>>> import numpy as np
>>> from numpy import linalg as LA
>>> np.set_printoptions(suppress=True, linewidth=200)
>>> tidy = lambda a: np.round(a, 2) + 0
>>> M = np.loadtxt("block3.csv", delimiter=",")
>>> print(M)
[[ 0.02  0.31  0.65]
 [-0.07 -0.11  0.25]
 [-0.03  0.38  0.94]
 [ 0.    1.17  2.34]
 [ 0.06 -0.08 -0.32]
 [-0.02 -0.5  -1.1 ]
 [ 0.01  1.69  3.23]
 [-0.02  0.32  0.86]
 [-0.08  2.39  4.93]
 [ 0.05 -0.08 -0.16]
 [-0.25  0.7   1.63]
 [-0.01  0.12  0.82]
 [ 0.1  -0.03  0.24]
 [ 0.07  1.89  3.42]
 [ 0.22 -0.67 -1.19]
 [ 0.23 -1.15 -2.31]
 [ 0.07  0.36  0.93]
 [ 0.09 -0.47 -0.83]
 [-0.04 -1.   -2.04]
 [-0.03 -0.47 -0.78]
 [-0.06  0.53  1.27]
 [ 0.01  1.7   3.39]
 [ 0.02  0.43  1.01]
 [-0.05  2.78  5.53]
 [-0.17 -1.71 -3.31]
 [-0.15  1.25  2.59]
 [ 0.02  0.13 -0.03]
 [-0.1  -0.04  0.32]
 [ 0.08 -1.59 -2.82]]
>>> Z = M[[20, 5]].astype(float)
>>> for _ in range(7):
...     idx = LA.norm(M[:, None] - Z, axis=-1).argmin(axis=1)
...     Z = np.array([M[idx == j].mean(axis=0) for j in range(2)])
... 
>>> print(idx)
[0 1 0 0 1 1 0 0 0 1 0 0 1 0 1 1 0 1 1 1 0 0 0 0 1 0 1 1 1]
>>> print(tidy(Z))
[[-0.03  1.07  2.24]
 [ 0.03 -0.55 -1.01]]
>>> print(np.abs(Z[1] - Z[0]).argmax())
2
>>> q, evecs = LA.qr(M[:, :2])[0], LA.qr(M[:, 2:])[0]
>>> sig = LA.svd(q.T @ evecs, compute_uv=False)
>>> print(tidy(sig))
[0.99]
>>> print((sig > 0.9).sum())
1
>>> Ac = (M - M.mean(axis=0)) / M.std(axis=0)
>>> print(Ac.std(axis=0))
[1. 1. 1.]
>>> c = LA.lstsq(np.delete(Ac, 0, axis=1), Ac[:, 0])[0]
>>> print(np.abs(c).argmax())
1
>>> print(tidy(1 - np.var(Ac[:, 0] - np.delete(Ac, 0, axis=1) @ c)))
0.14
>>> print(tidy(c))
[ 2.71 -2.96]
>>> f, g = M[9], M[12]
>>> print(tidy(f @ f))
0.03
>>> p = (f @ g) / (f @ f) * f
>>> print(LA.matrix_rank(np.outer(f, g)))
1
>>> print(tidy((g - p) @ f))
0.0
>>> print(tidy(LA.norm(f + g) ** 2 + LA.norm(f - g) ** 2))
0.21
